% ipython --no-banner

In [1]: import numpy as np

In [2]: np.set_printoptions(suppress=True, linewidth=120)

In [3]: tidy = lambda a: np.round(a, 1) + 0

In [4]: m1 = np.array([[2.0, 0.0, 2.0, 0.0, 6.0, 0.0],
   ...:     [0.0, -2.0, 0.0, 0.0, 0.0, 0.0],
   ...:     [2.0, 0.0, -1.0, 0.0, 3.0, 0.0],
   ...:     [0.0, 0.0, 0.0, -2.0, 0.0, 0.0],
   ...:     [6.0, 0.0, 3.0, 0.0, 7.0, 0.0],
   ...:     [0.0, 0.0, 0.0, 0.0, 0.0, -2.0]])

In [5]: (np.linalg.matrix_power((m1 != 0) + (m1.T != 0) + np.eye(6), 6) > 0).astype(int)
Out[5]: 
array([[1, 0, 1, 0, 1, 0],
       [0, 1, 0, 0, 0, 0],
       [1, 0, 1, 0, 1, 0],
       [0, 0, 0, 1, 0, 0],
       [1, 0, 1, 0, 1, 0],
       [0, 0, 0, 0, 0, 1]])

In [6]: tidy(np.sort(np.linalg.eigvals(m1).real))
Out[6]: array([-2., -2., -2., -2., -2., 12.])

In [7]: np.flatnonzero(np.linalg.matrix_power((m1 != 0) + (m1.T != 0) + np.eye(6), 6)[0])
Out[7]: array([0, 2, 4])

In [8]: ev, evecs = np.linalg.eigh(m1)

In [9]: tidy(np.linalg.eigvalsh(m1 @ m1))
Out[9]: array([  4.,   4.,   4.,   4.,   4., 144.])

In [10]: (ev > 1e-8).sum(), (ev < -1e-8).sum()
Out[10]: (np.int64(1), np.int64(5))

In [11]: tidy(np.linalg.eigvalsh(m1 + -2 * np.eye(6)))
Out[11]: array([-4., -4., -4., -4., -4., 10.])

In [12]: np.all(np.linalg.eigvalsh(m1) > 0)
Out[12]: np.False_

In [13]: [round(float(np.linalg.det(m1[:i, :i])), 2) + 0 for i in range(1, 7)]
Out[13]: [2.0, -4.0, 12.0, -24.0, 192.0, -384.0]

In [14]: np.allclose(m1, m1.T)
Out[14]: True

In [15]: (m1 + m1.T) / 2
Out[15]: 
array([[ 2.,  0.,  2.,  0.,  6.,  0.],
       [ 0., -2.,  0.,  0.,  0.,  0.],
       [ 2.,  0., -1.,  0.,  3.,  0.],
       [ 0.,  0.,  0., -2.,  0.,  0.],
       [ 6.,  0.,  3.,  0.,  7.,  0.],
       [ 0.,  0.,  0.,  0.,  0., -2.]])

In [16]: tidy(np.linalg.matrix_power(m1, 2))
Out[16]: 
array([[44.,  0., 20.,  0., 60.,  0.],
       [ 0.,  4.,  0.,  0.,  0.,  0.],
       [20.,  0., 14.,  0., 30.,  0.],
       [ 0.,  0.,  0.,  4.,  0.,  0.],
       [60.,  0., 30.,  0., 94.,  0.],
       [ 0.,  0.,  0.,  0.,  0.,  4.]])

In [17]: tidy(np.abs(np.linalg.eigvals(m1)).max())
Out[17]: np.float64(12.0)

In [18]: np.trace(m1)
Out[18]: np.float64(2.0)

In [19]: rng = np.random.default_rng(73)

In [20]: out = m1 + rng.integers(-2, 3, (6, 1)) @ rng.integers(-2, 3, (1, 6))

In [21]: out
Out[21]: 
array([[ 6.,  4.,  4., -2.,  6., -4.],
       [ 0., -2.,  0.,  0.,  0.,  0.],
       [ 4.,  2.,  0., -1.,  3., -2.],
       [-2., -2., -1., -1.,  0.,  2.],
       [ 2., -4.,  1.,  2.,  7.,  4.],
       [-2., -2., -1.,  1.,  0.,  0.]])

In [22]: np.linalg.matrix_rank(out - m1, tol=1e-8)
Out[22]: np.int64(1)

In [23]: tidy(np.linalg.svd(out - m1, compute_uv=False))
Out[23]: array([12.4,  0. ,  0. ,  0. ,  0. ,  0. ])

In [24]: M = np.load("dump.npy")

In [25]: M
Out[25]: 
array([[ 10,  -2, -11,  11,   1],
       [ -2,   4,   4,  -4,  -2],
       [-11,   4,  13, -13,  -2],
       [ 11,  -4, -13,  13,   2],
       [  1,  -2,  -2,   2,   1]])

In [26]: U, sig, vt = np.linalg.svd(M)

In [27]: evecs = vt[:(sig > 1e-8).sum()]

In [28]: x0 = M[2] + -2 * M[0] + rng.integers(2) * np.eye(5)[3]

In [29]: x0
Out[29]: array([-31.,   8.,  35., -35.,  -4.])

In [30]: tidy(evecs.T @ evecs)
Out[30]: 
array([[ 0.4,  0.2, -0.3,  0.3, -0.1],
       [ 0.2,  0.7,  0.1, -0.1, -0.4],
       [-0.3,  0.1,  0.4, -0.4, -0.1],
       [ 0.3, -0.1, -0.4,  0.4,  0.1],
       [-0.1, -0.4, -0.1,  0.1,  0.2]])

In [31]: np.linalg.matrix_rank(np.vstack([M, x0]))
Out[31]: np.int64(2)
